In [1]: import numpy as np

In [2]: np.set_printoptions(precision=1, suppress=True, linewidth=120, sign=" ")

In [3]: J = np.load("x.npy")

In [4]: J
Out[4]: 
array([[ 0.7,  0.3, -0.3],
       [ 0.3,  0.1, -0.1],
       [-0.3, -0.1,  0.1]])

In [5]: # equal to its transpose

In [6]: round(float(np.linalg.det(J)), 1)
Out[6]: -0.0

In [7]: np.trace(J)
Out[7]: np.float64(1.0)

In [8]: (J + J.T) / 2
Out[8]: 
array([[ 0.7,  0.3, -0.3],
       [ 0.3,  0.1, -0.1],
       [-0.3, -0.1,  0.1]])

In [9]: np.allclose(J, J.T)
Out[9]: True

In [10]: w, V = np.linalg.eigh(J)

In [11]: x0 = np.array([3, -1, -2])

In [12]: np.linalg.eigvalsh(J[1:, 1:])
Out[12]: array([ 0. ,  0.3])

In [13]: np.argsort(-np.linalg.norm(J, axis=0).round(6), kind="stable")[:3]
Out[13]: array([ 0,  1,  2])

In [14]: [round(float(x), 1) for x in np.linalg.svd(J, compute_uv=False)[:3]]
Out[14]: [1.0, 0.0, 0.0]

In [15]: def softmax(z):
    ...:     e = np.exp(z - z.max(axis=-1, keepdims=True))
    ...:     return e / e.sum(axis=-1, keepdims=True)
    ...: 

In [16]: softmax(J[0] + 3)
Out[16]: array([ 0.5,  0.3,  0.2])

In [17]: np.round(softmax(10 * J[0]), 1) + 0
Out[17]: array([ 1.,  0.,  0.])

In [18]: att = J @ J.T / np.sqrt(3)

In [19]: softmax(att)
Out[19]: 
array([[ 0.4,  0.3,  0.2],
       [ 0.4,  0.3,  0.3],
       [ 0.3,  0.3,  0.4]])

In [20]: softmax(att)[0] @ J
Out[20]: array([ 0.3,  0.1, -0.1])

In [21]: softmax(att).round(6).argmax(axis=1)
Out[21]: array([ 0,  0,  2])

In [22]: K = np.loadtxt("data.csv", delimiter=",")

In [23]: K
Out[23]: 
array([[-0.4,  0.7, -0.2, -0.3, -0.6],
       [ 0. ,  0.3,  1.8,  0.1, -0.4],
       [-2.4,  1.9, -0.7,  0.6, -1.7],
       [-1.2, -0.1,  0.6,  1.2,  0. ],
       [-0.6,  1.2,  1.2, -0.2, -1.2],
       [-0.8, -2.6,  1.2, -0.5,  2.5],
       [-0.7, -0.3,  0.2,  0.1,  0.2],
       [ 0.3,  0.8,  0.4, -1.2, -0.9],
       [ 1.5, -1.5,  0.2, -0.2,  1.5],
       [ 0.5,  1.5,  0. ,  0.4, -1.7],
       [ 2.3, -1.3, -0.1,  0.9,  1.4],
       [ 1. , -1.9, -0.3, -1.6,  1.9],
       [ 0.3,  0.6, -0.6,  0.6, -0.4],
       [-1.7,  0.4,  0.1, -0.4, -0.4],
       [-0.6,  0.9,  0. , -0.2, -0.9],
       [ 0.1, -0.6,  0. ,  2.1,  0.5],
       [-2.2, -0.4,  2.3,  0.1,  0.4],
       [-1.8,  1. ,  0.6,  0.1, -1. ],
       [ 0.5, -1.9,  0.1,  0.2,  1.9],
       [-0.6,  1.1, -0.5,  2.2, -1.3],
       [-0.8, -0.8,  0.5,  0.1,  0.8],
       [-2. , -1. , -0.2,  1.4,  1.1],
       [ 0.5,  0.5,  1.3, -0.1, -0.4],
       [-1.1,  2.3, -0.6, -0.9, -2.2],
       [-1.3, -1.9,  0. , -0.7,  1.8],
       [ 0.5,  2.1,  0.2,  0.5, -1.9],
       [-0.6,  0.3, -0.2,  0.2, -0.3],
       [ 0. ,  1. , -1.3,  0.6, -1. ]])

In [24]: x0 = np.array([1, 1, -2])

In [25]: J @ J @ x0
Out[25]: array([ 1.7,  0.7, -0.7])

In [26]: Ac = K - K.mean(axis=0)

In [27]: V = np.linalg.svd(Ac)[2][:4]

In [28]: out = Ac - Ac @ V.T @ V

In [29]: np.round(np.cov(Ac @ V.T, rowvar=False), 1) + 0
Out[29]: 
array([[ 3.5,  0. ,  0. ,  0. ],
       [ 0. ,  1.2,  0. ,  0. ],
       [ 0. ,  0. ,  0.8,  0. ],
       [ 0. ,  0. ,  0. ,  0.5]])

In [30]: np.round(np.linalg.norm(out) / np.linalg.norm(Ac), 1)
Out[30]: np.float64(0.0)

In [31]: out = K / np.sqrt((K ** 2).mean(axis=1, keepdims=True))

In [32]: np.round(K - K.mean(axis=1, keepdims=True), 1) + 0
Out[32]: 
array([[-0.2,  0.9,  0. , -0.1, -0.4],
       [-0.4, -0.1,  1.4, -0.3, -0.8],
       [-1.9,  2.4, -0.2,  1.1, -1.2],
       [-1.3, -0.2,  0.5,  1.1, -0.1],
       [-0.7,  1.1,  1.1, -0.3, -1.3],
       [-0.8, -2.6,  1.2, -0.5,  2.5],
       [-0.6, -0.2,  0.3,  0.2,  0.3],
       [ 0.4,  0.9,  0.5, -1.1, -0.8],
       [ 1.2, -1.8, -0.1, -0.5,  1.2],
       [ 0.4,  1.4, -0.1,  0.3, -1.8],
       [ 1.7, -1.9, -0.7,  0.3,  0.8],
       [ 1.2, -1.7, -0.1, -1.4,  2.1],
       [ 0.2,  0.5, -0.7,  0.5, -0.5],
       [-1.3,  0.8,  0.5,  0. ,  0. ],
       [-0.4,  1.1,  0.2,  0. , -0.7],
       [-0.3, -1. , -0.4,  1.7,  0.1],
       [-2.2, -0.4,  2.3,  0.1,  0.4],
       [-1.6,  1.2,  0.8,  0.3, -0.8],
       [ 0.3, -2.1, -0.1,  0. ,  1.7],
       [-0.8,  0.9, -0.7,  2. , -1.5],
       [-0.8, -0.8,  0.5,  0.1,  0.8],
       [-1.9, -0.9, -0.1,  1.5,  1.2],
       [ 0.1,  0.1,  0.9, -0.5, -0.8],
       [-0.6,  2.8, -0.1, -0.4, -1.7],
       [-0.9, -1.5,  0.4, -0.3,  2.2],
       [ 0.2,  1.8, -0.1,  0.2, -2.2],
       [-0.5,  0.4, -0.1,  0.3, -0.2],
       [ 0.1,  1.1, -1.2,  0.7, -0.9]])

In [33]: np.linalg.norm(out, axis=1)
Out[33]: 
array([ 2.2,  2.2,  2.2,  2.2,  2.2,  2.2,  2.2,  2.2,  2.2,  2.2,  2.2,  2.2,  2.2,  2.2,  2.2,  2.2,  2.2,  2.2,
        2.2,  2.2,  2.2,  2.2,  2.2,  2.2,  2.2,  2.2,  2.2,  2.2])

In [34]: np.linalg.matrix_rank(K - K.mean(axis=1, keepdims=True))
Out[34]: np.int64(4)
